% ipython --no-banner

In [1]: import numpy as np

In [2]: from numpy import linalg as LA

In [3]: np.set_printoptions(precision=3, suppress=True, linewidth=140)

In [4]: F = np.load("test9.npy")

In [5]: F
Out[5]: 
array([[ 1, -2,  4],
       [ 1, -1,  1],
       [ 1,  0,  0],
       [ 1,  1,  1]])

In [6]: rng = np.random.default_rng(3789)

In [7]: idx = rng.permutation(3)

In [8]: B = F[:, idx] * rng.choice([-1, 1], 3)

In [9]: B
Out[9]: 
array([[-2,  1,  4],
       [-1,  1,  1],
       [ 0,  1,  0],
       [ 1,  1,  1]])

In [10]: left, _, VT = LA.svd(F.T @ B)

In [11]: np.round(LA.lstsq(F, B)[0], 3) + 0
Out[11]: 
array([[0., 1., 0.],
       [1., 0., 0.],
       [0., 0., 1.]])

In [12]: np.round(left @ VT, 3) + 0
Out[12]: 
array([[0., 1., 0.],
       [1., 0., 0.],
       [0., 0., 1.]])

In [13]: x = np.array([0, 0, 5])

In [14]: LA.norm(F @ x) <= LA.norm(F, 2) * LA.norm(x) + 1e-9
Out[14]: np.True_

In [15]: F @ np.eye(3)[0]
Out[15]: array([1., 1., 1., 1.])

In [16]: (F @ x).argmax()
Out[16]: np.int64(0)

In [17]: x @ F
ValueError: matmul: Input operand 1 has a mismatch in its core dimension 0, with gufunc signature (n?,k),(k,m?)->(n?,m?) (size 4 is different from 3)


In [18]: B = F / np.sqrt((F ** 2).mean(axis=1, keepdims=True))

In [19]: LA.norm(B, axis=1)
Out[19]: array([1.732, 1.732, 1.732, 1.732])

In [20]: B[0]
Out[20]: array([ 0.378, -0.756,  1.512])

In [21]: left, sigma = LA.svd(F)
ValueError: too many values to unpack (expected 2)


In [22]: left, sigma, VT = LA.svd(F, full_matrices=False)

In [23]: left.shape, sigma.shape, VT.shape
Out[23]: ((4, 3), (3,), (3, 3))

In [24]: np.round(left.T @ left, 3) + 0
Out[24]: 
array([[1., 0., 0.],
       [0., 1., 0.],
       [0., 0., 1.]])

In [25]: np.cumsum(sigma ** 2) / np.sum(sigma ** 2)
Out[25]: array([0.856, 0.958, 1.   ])

In [26]: np.abs(left[:, 0]).round(6).argmax()
Out[26]: np.int64(0)

In [27]: (sigma > 1e-8).sum()
Out[27]: np.int64(3)

In [28]: np.abs(VT[0])
Out[28]: array([0.3  , 0.416, 0.859])

In [29]: arr = np.load("data.npy")

In [30]: arr
Out[30]: 
array([[ 1.297, -0.495,  0.628],
       [-2.098,  0.235, -0.708],
       [ 2.53 , -3.65 , -0.307],
       [-0.082,  3.219,  0.859],
       [ 0.394,  1.857, -0.247],
       [-1.401,  5.949,  1.015],
       [ 1.374, -0.944,  0.307],
       [-2.174, -2.444, -2.308],
       [ 0.055, -4.918, -2.135],
       [ 0.557, -1.839, -0.805],
       [-0.133, -4.682, -1.011],
       [ 0.48 ,  2.706,  1.296],
       [ 1.175, -4.049, -0.343],
       [-1.652,  3.296,  0.671],
       [-0.328, -3.344, -1.429],
       [ 0.47 ,  3.719,  1.76 ],
       [ 1.71 , -1.672,  0.517],
       [ 1.303,  3.869,  1.824],
       [-0.163,  5.08 ,  1.678],
       [ 1.907, -6.883, -1.284],
       [-2.316,  2.119,  0.529],
       [-1.212, -3.771, -1.885],
       [-1.258,  1.056, -0.128],
       [ 0.258, -1.803, -0.478],
       [-0.092,  4.312,  1.375],
       [-0.239,  0.524, -0.653],
       [-1.085,  5.865,  1.023]])

In [31]: LA.norm(arr, axis=0)
Out[31]: array([ 6.651, 18.603,  6.112])

In [32]: round(LA.norm(arr, "nuc"), 3)
Out[32]: np.float64(28.151)

In [33]: round(float(LA.norm(arr) ** 2 / LA.norm(arr, 2) ** 2), 3)
Out[33]: 1.135

In [34]: LA.norm(arr, axis=2)
AxisError: axis 2 is out of bounds for array of dimension 2


In [35]: round(float(LA.norm(arr, 1)), 3), round(float(LA.norm(arr, np.inf)), 3)
Out[35]: (84.3, 10.074)

In [36]: x = np.array([2, 1, 2])

In [37]: a = np.maximum(arr @ x, 0)

In [38]: np.tanh(arr @ x)
Out[38]: 
array([ 0.998, -1.   ,  0.662,  1.   ,  0.973,  1.   ,  0.984, -1.   , -1.   , -0.981, -1.   ,  1.   , -0.983,  0.87 , -1.   ,  1.   ,
        0.992,  1.   ,  1.   , -1.   , -0.897, -1.   , -0.937, -0.978,  1.   , -0.851,  1.   ])

In [39]: np.flatnonzero(a > 1e-9)
Out[39]: array([ 0,  2,  3,  4,  5,  6, 11, 13, 15, 16, 17, 18, 24, 26])

In [40]: arr * (a > 1e-9)[:, None]
Out[40]: 
array([[ 1.297, -0.495,  0.628],
       [-0.   ,  0.   , -0.   ],
       [ 2.53 , -3.65 , -0.307],
       [-0.082,  3.219,  0.859],
       [ 0.394,  1.857, -0.247],
       [-1.401,  5.949,  1.015],
       [ 1.374, -0.944,  0.307],
       [-0.   , -0.   , -0.   ],
       [ 0.   , -0.   , -0.   ],
       [ 0.   , -0.   , -0.   ],
       [-0.   , -0.   , -0.   ],
       [ 0.48 ,  2.706,  1.296],
       [ 0.   , -0.   , -0.   ],
       [-1.652,  3.296,  0.671],
       [-0.   , -0.   , -0.   ],
       [ 0.47 ,  3.719,  1.76 ],
       [ 1.71 , -1.672,  0.517],
       [ 1.303,  3.869,  1.824],
       [-0.163,  5.08 ,  1.678],
       [ 0.   , -0.   , -0.   ],
       [-0.   ,  0.   ,  0.   ],
       [-0.   , -0.   , -0.   ],
       [-0.   ,  0.   , -0.   ],
       [ 0.   , -0.   , -0.   ],
       [-0.092,  4.312,  1.375],
       [-0.   ,  0.   , -0.   ],
       [-1.085,  5.865,  1.023]])

In [41]: arr.T @ a
Out[41]: array([ 17.299, 234.099,  83.67 ])

In [42]: idx = arr[:, 2] > np.median(arr[:, 2])

In [43]: f = arr[idx].mean(axis=0) - arr[~idx].mean(axis=0)

In [44]: ((arr - arr.mean(axis=0)) @ f > 0).astype(int)
Out[44]: array([0, 0, 0, 1, 1, 1, 0, 0, 0, 0, 0, 1, 0, 1, 0, 1, 0, 1, 1, 0, 1, 0, 1, 0, 1, 1, 1])

In [45]: np.round((((arr - arr.mean(axis=0)) @ f > 0) == idx).mean(), 3)
Out[45]: np.float64(0.778)

In [46]: t = np.sort(rng.uniform(-2, 2, 23))

In [47]: E = np.c_[t, t ** 2, t ** 3] @ np.array([[0, 1, 0], [3, 2, 2], [0, 3, 0]])

In [48]: E
Out[48]: 
array([[ 5.849, -5.665,  3.9  ],
       [ 4.975, -4.377,  3.317],
       [ 3.53 , -2.56 ,  2.353],
       [ 3.095, -2.096,  2.063],
       [ 1.334, -0.667,  0.889],
       [ 1.108, -0.543,  0.739],
       [ 0.922, -0.451,  0.614],
       [ 0.368, -0.234,  0.245],
       [ 0.176, -0.167,  0.117],
       [ 0.137, -0.152,  0.092],
       [ 0.127, -0.147,  0.085],
       [ 0.003, -0.029,  0.002],
       [ 0.001, -0.018,  0.001],
       [ 0.113,  0.292,  0.076],
       [ 0.333,  0.666,  0.222],
       [ 2.62 ,  5.131,  1.747],
       [ 2.818,  5.579,  1.879],
       [ 3.313,  6.741,  2.209],
       [ 3.48 ,  7.144,  2.32 ],
       [ 3.727,  7.753,  2.484],
       [ 9.823, 26.133,  6.549],
       [10.241, 27.596,  6.827],
       [11.91 , 33.663,  7.94 ]])

In [49]: left, sigma, VT = LA.svd(E, full_matrices=False)

In [50]: np.round(left.T @ left, 3) + 0
Out[50]: 
array([[1., 0., 0.],
       [0., 1., 0.],
       [0., 0., 1.]])

In [51]: np.round(left.T @ E @ VT.T, 3) + 0
Out[51]: 
array([[58.028,  0.   ,  0.   ],
       [ 0.   , 13.485,  0.   ],
       [ 0.   ,  0.   ,  0.   ]])

In [52]: np.allclose(left * sigma @ VT, E)
Out[52]: True

In [53]: round(np.sqrt((sigma ** 2).sum()), 3), round(float(LA.norm(E)), 3)
Out[53]: (np.float64(59.575), 59.575)

In [54]: f, v = E[7], E[12]

In [55]: round(float(f @ v), 3)
Out[55]: 0.005

In [56]: round(f @ f, 3)
Out[56]: np.float64(0.25)

In [57]: p = (f @ v) / (f @ f) * f

In [58]: round(float(LA.norm(f + v) ** 2 + LA.norm(f - v) ** 2), 3)
Out[58]: 0.501

In [59]: LA.matrix_rank(np.outer(f, v))
Out[59]: np.int64(1)

In [60]: np.round(np.outer(f, v), 3) + 0
Out[60]: 
array([[ 0.   , -0.007,  0.   ],
       [ 0.   ,  0.004,  0.   ],
       [ 0.   , -0.004,  0.   ]])

In [61]: Ac = E - E.mean(axis=0)

In [62]: V = LA.svd(Ac)[2][:2]

In [63]: B = Ac - Ac @ V.T @ V

In [64]: np.round(np.cov(Ac @ V.T, rowvar=False), 3) + 0
Out[64]: 
array([[121.068,   0.   ],
       [  0.   ,   5.059]])

In [65]: np.round(LA.norm(B) / LA.norm(Ac), 3)
Out[65]: np.float64(0.0)

In [66]: LA.norm(B, axis=1).round(6).argmax()
Out[66]: np.int64(0)

In [67]: W0 = np.diag(np.array([-1, 3, 3]))

In [68]: W0
Out[68]: 
array([[-1,  0,  0],
       [ 0,  3,  0],
       [ 0,  0,  3]])

In [69]: gram = np.cov(E, rowvar=False)

In [70]: gram.shape
Out[70]: (3, 3)

In [71]: np.round(LA.eigvalsh(gram)[::-1], 3) + 0
Out[71]: array([121.068,   5.059,   0.   ])

In [72]: np.argwhere(np.triu(np.abs(np.corrcoef(E.T)) > 0.8, 1))
Out[72]: 
array([[0, 1],
       [0, 2],
       [1, 2]])

In [73]: np.median(E, axis=0)
Out[73]: array([ 2.62 , -0.029,  1.747])

In [74]: E.std(axis=0)
Out[74]: array([ 3.408, 10.192,  2.272])

In [75]: np.polyfit(E[:, 1], E[:, 0], 1)
Out[75]: array([0.275, 1.803])

In [76]: gram
Out[76]: 
array([[ 12.142,  29.907,   8.095],
       [ 29.907, 108.589,  19.938],
       [  8.095,  19.938,   5.396]])
